In [1]: import numpy as np

In [2]: from numpy import linalg as LA

In [3]: np.set_printoptions(suppress=True, linewidth=140)

In [4]: B = np.array([[-3, 5, 9, 3], [-8, 1, 6, 2], [-1, 6, -7, 7], [-7, 0, 0, 2]])

In [5]: K = B - B.T

In [6]: K
Out[6]: 
array([[  0,  13,  10,  10],
       [-13,   0,   0,   2],
       [-10,   0,   0,   7],
       [-10,  -2,  -7,   0]])

In [7]: B = K / LA.norm(K, axis=1, keepdims=True)

In [8]: G = B @ B.T

In [9]: G[3].round(2)
Out[9]: array([-0.4 ,  0.8 ,  0.66,  1.  ])

In [10]: np.round(LA.norm(B, axis=1), 2)
Out[10]: array([1., 1., 1., 1.])

In [11]: round(float(np.degrees(np.arccos(np.clip(G[3, 0], -1, 1)))), 2)
Out[11]: 113.83

In [12]: G.round(2)
Out[12]: 
array([[ 1.  ,  0.08,  0.3 , -0.4 ],
       [ 0.08,  1.  ,  0.9 ,  0.8 ],
       [ 0.3 ,  0.9 ,  1.  ,  0.66],
       [-0.4 ,  0.8 ,  0.66,  1.  ]])

In [13]: rng = np.random.default_rng(41805)

In [14]: mat = rng.normal(size=(23, 3))

In [15]: mat = 3 * mat / LA.norm(mat, axis=1, keepdims=True)

In [16]: mat.round(2)
Out[16]: 
array([[ 2.51, -0.45,  1.58],
       [-2.25, -0.9 , -1.77],
       [ 0.13,  2.96,  0.45],
       [ 0.05,  2.94,  0.61],
       [ 1.61,  2.02,  1.53],
       [ 2.44, -1.46, -0.94],
       [-2.04, -1.33,  1.75],
       [-0.84,  2.75,  0.86],
       [ 2.18,  0.25,  2.04],
       [ 0.37,  2.68, -1.3 ],
       [-1.75, -0.59, -2.36],
       [-0.21,  1.39, -2.65],
       [-1.81,  0.28,  2.37],
       [-1.2 , -2.74, -0.24],
       [-1.87,  2.34,  0.22],
       [ 2.33, -0.93, -1.65],
       [-2.43, -0.72, -1.6 ],
       [-0.11, -2.91,  0.72],
       [-0.66,  0.96, -2.77],
       [-2.21, -0.02,  2.03],
       [ 1.14,  1.78, -2.13],
       [-1.79, -2.08, -1.21],
       [ 2.91, -0.53,  0.5 ]])

In [17]: x = np.array([-3, -2, 2])

In [18]: target = mat @ x

In [19]: b, lr = np.zeros(3), 1 / LA.norm(mat, 2) ** 2

In [20]: for i in range(12):
    ...:     b -= lr * mat.T @ (mat @ b - target)
    ...:     if i % 2 == 0: print(i, round(LA.norm(mat @ b - target), 2))
    ...: 
0 6.5
2 0.52
4 0.04
6 0.0
8 0.0
10 0.0

In [21]: np.round(LA.cond(mat), 2)
Out[21]: np.float64(1.18)

In [22]: Xc = mat - mat.mean(axis=0)

In [23]: U, sigma, Vt = LA.svd(Xc, full_matrices=False)

In [24]: np.abs(U[:, 0]).argmax()
Out[24]: np.int64(21)

In [25]: np.round(np.abs(Vt[-1]), 2)
Out[25]: array([0.46, 0.05, 0.89])

In [26]: (np.sign(U[:, 0]) == np.sign(U[0, 0])).astype(int)
Out[26]: array([1, 0, 1, 1, 1, 1, 0, 1, 1, 1, 0, 1, 0, 0, 1, 1, 0, 0, 0, 0, 1, 0, 1])

In [27]: np.searchsorted(np.cumsum(sigma ** 2) / (sigma ** 2).sum(), 0.9) + 1
Out[27]: np.int64(3)

In [28]: sigma.round(2)
Out[28]: array([8.96, 8.15, 7.59])

In [29]: Xc = mat - mat.mean(axis=0)

In [30]: evecs = LA.svd(Xc)[2][:2]

In [31]: B = Xc - Xc @ evecs.T @ evecs

In [32]: round(float(LA.norm(B) / LA.norm(Xc)), 2)
Out[32]: 0.53

In [33]: np.round(B.std(axis=0), 2)
Out[33]: array([0.72, 0.08, 1.4 ])

In [34]: LA.norm(B, axis=1).round(6).argmax()
Out[34]: np.int64(12)

In [35]: np.round(np.diag(evecs.T @ evecs), 2)
Out[35]: array([0.79, 1.  , 0.21])

In [36]: x = np.array([3, 2, 3])

In [37]: h1 = np.maximum(mat @ x, 0)

In [38]: np.round(np.maximum(mat @ (3 * x), 0), 2)
Out[38]: 
array([34.12,  0.  , 22.97, 23.56, 40.36,  4.74,  0.  , 16.7 , 39.52,  7.74,  0.  ,  0.  ,  6.73,  0.  ,  0.  ,  0.5 ,  0.  ,  0.  ,  0.  ,
        0.  ,  1.76,  0.  , 27.49])

In [39]: np.round(mat.T @ h1, 2)
Out[39]: array([104.1 ,  87.55,  82.07])

In [40]: np.round(np.tanh(mat @ x), 2)
Out[40]: 
array([ 1.  , -1.  ,  1.  ,  1.  ,  1.  ,  0.92, -1.  ,  1.  ,  1.  ,  0.99, -1.  , -1.  ,  0.98, -1.  , -0.27,  0.16, -1.  , -1.  , -1.  ,
       -0.52,  0.53, -1.  ,  1.  ])

In [41]: np.round(mat * (h1 > 1e-9)[:, None], 2)
Out[41]: 
array([[ 2.51, -0.45,  1.58],
       [-0.  , -0.  , -0.  ],
       [ 0.13,  2.96,  0.45],
       [ 0.05,  2.94,  0.61],
       [ 1.61,  2.02,  1.53],
       [ 2.44, -1.46, -0.94],
       [-0.  , -0.  ,  0.  ],
       [-0.84,  2.75,  0.86],
       [ 2.18,  0.25,  2.04],
       [ 0.37,  2.68, -1.3 ],
       [-0.  , -0.  , -0.  ],
       [-0.  ,  0.  , -0.  ],
       [-1.81,  0.28,  2.37],
       [-0.  , -0.  , -0.  ],
       [-0.  ,  0.  ,  0.  ],
       [ 2.33, -0.93, -1.65],
       [-0.  , -0.  , -0.  ],
       [-0.  , -0.  ,  0.  ],
       [-0.  ,  0.  , -0.  ],
       [-0.  , -0.  ,  0.  ],
       [ 1.14,  1.78, -2.13],
       [-0.  , -0.  , -0.  ],
       [ 2.91, -0.53,  0.5 ]])

In [42]: W2 = mat[[5, 4]].astype(float)

In [43]: for _ in range(3):
    ...:     lab = LA.norm(mat[:, None] - W2, axis=-1).argmin(axis=1)
    ...:     W2 = np.array([mat[lab == j].mean(axis=0) for j in range(2)])
    ...: 

In [44]: lab
Out[44]: array([1, 0, 1, 1, 1, 0, 1, 1, 1, 1, 0, 0, 1, 0, 1, 0, 0, 0, 0, 1, 0, 0, 0])

In [45]: np.bincount(lab)
Out[45]: array([12, 11])

In [46]: W2.round(2)
Out[46]: 
array([[-0.13, -0.73, -1.34],
       [-0.18,  1.31,  1.1 ]])

In [47]: np.abs(W2[1] - W2[0]).argmax()
Out[47]: np.int64(2)

In [48]: np.round(W2[1] - W2[0], 2)
Out[48]: array([-0.04,  2.04,  2.45])

In [49]: Q, _ = LA.qr(np.array([[0.5, -0.5, 0.0], [-0.7, 0.8, 1.4], [0.3, -0.4, -0.4]]))

In [50]: evals = np.array([1, -5, -8])

In [51]: A = Q @ np.diag(evals) @ Q.T

In [52]: A.round(2)
Out[52]: 
array([[-3.92, -3.44,  0.18],
       [-3.44, -2.59, -2.65],
       [ 0.18, -2.65, -5.49]])

In [53]: round(mat[16] @ mat[6], 2)
Out[53]: np.float64(3.13)

In [54]: round(float(LA.norm(mat, "nuc")), 2)
Out[54]: 24.86

In [55]: np.round(LA.norm(mat, axis=0), 2)
Out[55]: array([8.41, 8.66, 7.83])

In [56]: evals, evecs = LA.eigh(A)

In [57]: x = np.array([-1, 0, -4])

In [58]: round(float(x @ A @ x / (x @ x)), 2), round(evals[0], 2), round(evals[-1], 2)
Out[58]: (-5.31, np.float64(-8.0), np.float64(1.0))

In [59]: round(float(x @ A @ x), 2)
Out[59]: -90.29

In [60]: np.round(evecs * np.abs(evals) @ evecs.T, 2)
Out[60]: 
array([[4.52, 2.6 , 0.19],
       [2.6 , 3.77, 2.15],
       [0.19, 2.15, 5.7 ]])

In [61]: u = np.array([4, 3, 2])

In [62]: B = A + np.outer(u, np.eye(3)[2])

In [63]: LA.matrix_rank(B - A)
Out[63]: np.int64(1)

In [64]: B.round(2)
Out[64]: 
array([[-3.92, -3.44,  4.18],
       [-3.44, -2.59,  0.35],
       [ 0.18, -2.65, -3.49]])

In [65]: LA.matrix_rank(LA.inv(B) - LA.inv(A), tol=1e-8)
Out[65]: np.int64(1)

In [66]: evals, evecs = LA.eig(A)

In [67]: np.round(np.sort(LA.eigvals(A.T)), 2)
Out[67]: array([-8., -5.,  1.])

In [68]: round(np.prod(evals), 2)
Out[68]: np.float64(40.0)

In [69]: np.round(np.sort(LA.eigvals(LA.inv(A))), 2)
Out[69]: array([-0.2 , -0.12,  1.  ])

In [70]: E = np.load("dump.npy")

In [71]: E
Out[71]: 
array([[-4, 12,  5],
       [ 1, -3,  9],
       [-2,  6,  5]])

In [72]: LA.cond(E) > 100
Out[72]: np.True_

In [73]: m1 = np.array([[9, -5, -6, -2, -5],
    ...:     [-9, 8, 8, -9, -4],
    ...:     [-4, 2, -1, -4, 0],
    ...:     [-7, -6, 1, 9, -4],
    ...:     [-5, 6, 4, 3, 6]])

In [74]: def softmax(z):
    ...:     e = np.exp(z - z.max(axis=-1, keepdims=True))
    ...:     return e / e.sum(axis=-1, keepdims=True)
    ...: 

In [75]: np.round(softmax(m1[0]), 2) + 0
Out[75]: array([1., 0., 0., 0., 0.])

In [76]: np.round(softmax(10 * m1[0]), 2) + 0
Out[76]: array([1., 0., 0., 0., 0.])

In [77]: np.round(softmax(m1).sum(axis=1), 2)
Out[77]: array([1., 1., 1., 1., 1.])

In [78]: S = m1 @ m1.T / np.sqrt(5)

In [79]: softmax(S)[0] @ m1
Out[79]: array([ 9., -5., -6., -2., -5.])

In [80]: softmax(S).round(6).argmax(axis=1)
Out[80]: array([0, 1, 1, 3, 4])

In [81]: M = np.array([[3.0, 0.0, 0.0], [0.0, 3.0, 2.0], [0.0, 2.0, 3.0]])

In [82]: # symmetric, so the eigenvalues are real

In [83]: B = M / np.sqrt((M ** 2).mean(axis=1, keepdims=True))

In [84]: LA.matrix_rank(M - M.mean(axis=1, keepdims=True))
Out[84]: np.int64(2)

In [85]: np.round(LA.norm(B, axis=1), 2)
Out[85]: array([1.73, 1.73, 1.73])

In [86]: x = np.ones(3)

In [87]: for _ in range(7):
    ...:     x = M @ x
    ...:     x /= LA.norm(x)
    ...:     print(round(x @ M @ x, 2))
    ...: 
4.69
4.88
4.95
4.98
4.99
5.0
5.0

In [88]: x.round(2)
Out[88]: array([0.02, 0.71, 0.71])

In [89]: round(LA.eigvalsh(M)[-1], 2)
Out[89]: np.float64(5.0)

In [90]: u = np.array([-3, -3, 2, 1])

In [91]: J = u[np.abs(np.subtract.outer(np.arange(4), np.arange(4)))]

In [92]: J
Out[92]: 
array([[-3, -3,  2,  1],
       [-3, -3, -3,  2],
       [ 2, -3, -3, -3],
       [ 1,  2, -3, -3]])

In [93]: u = np.array([-3, -3, 1, -2])

In [94]: B = J + np.outer(u, np.eye(4)[1])

In [95]: round(LA.det(B) / LA.det(J), 2), np.round(1 + LA.solve(J, u)[1], 2)
Out[95]: (np.float64(0.73), np.float64(0.73))

In [96]: np.round(softmax(J[2] + 5), 2)
Out[96]: array([0.98, 0.01, 0.01, 0.01])

In [97]: np.round(softmax(J).sum(axis=1), 2)
Out[97]: array([1., 1., 1., 1.])

In [98]: np.round(softmax(10 * J[2]), 2) + 0
Out[98]: array([1., 0., 0., 0.])

In [99]: S = J @ J.T / np.sqrt(4)

In [100]: np.round(softmax(S + np.triu(np.full(S.shape, -np.inf), 1)), 2) + 0
Out[100]: 
array([[1.  , 0.  , 0.  , 0.  ],
       [0.  , 1.  , 0.  , 0.  ],
       [0.  , 0.  , 1.  , 0.  ],
       [0.  , 0.  , 0.01, 0.99]])

In [101]: np.round(softmax(S)[2] @ J, 2)
Out[101]: array([ 2., -3., -3., -3.])

In [102]: lab = rng.permutation(4)

In [103]: B = J[:, lab] * rng.choice([-1, 1], 4)

In [104]: B
Out[104]: 
array([[ 2,  1,  3, -3],
       [-3,  2,  3, -3],
       [-3, -3, -2, -3],
       [-3, -3, -1,  2]])

In [105]: U, _, Vt = LA.svd(J.T @ B)

In [106]: lab
Out[106]: array([2, 3, 0, 1])

In [107]: evals, evecs = LA.eigh(J)

In [108]: np.round(LA.eigvalsh(J + -3 * np.eye(4)), 2)
Out[108]: array([-10.39,  -9.24,  -4.76,   0.39])

In [109]: np.round(LA.eigvalsh(J @ J), 2)
Out[109]: array([ 3.11, 11.46, 38.89, 54.54])

In [110]: evals.sum(), np.trace(J)
Out[110]: (np.float64(-12.0), np.int64(-12))

In [111]: np.round(LA.svd(J, compute_uv=False), 2)
Out[111]: array([7.39, 6.24, 3.39, 1.76])

In [112]: np.unique(evals.round(6) + 0, return_counts=True)[1]
Out[112]: array([1, 1, 1, 1])

In [113]: data = np.array([[0, 0, 0, 0],
     ...:     [0, 0, 0, 0],
     ...:     [0, 0, 0, 0],
     ...:     [-2, 1, 3, -2],
     ...:     [0, 0, 0, 0],
     ...:     [0, 0, 0, 0],
     ...:     [0, 0, 0, 0],
     ...:     [0, 1, -1, -3],
     ...:     [0, 1, -1, -3],
     ...:     [3, 6, 2, -2],
     ...:     [2, 4, 2, -4]])

In [114]: LA.norm(data, axis=1).argmax()
Out[114]: np.int64(9)

In [115]: np.round(LA.norm(data[6] - data[1]), 2)
Out[115]: np.float64(0.0)

In [116]: round(float(LA.norm(data, "nuc")), 2)
Out[116]: 18.86

In [117]: np.round(LA.norm(data, axis=0), 2)
Out[117]: array([4.12, 7.42, 4.36, 6.48])

In [118]: round(float(LA.norm(data[6], 1)), 2), round(LA.norm(data[6], np.inf), 2)
Out[118]: (0.0, np.float64(0.0))
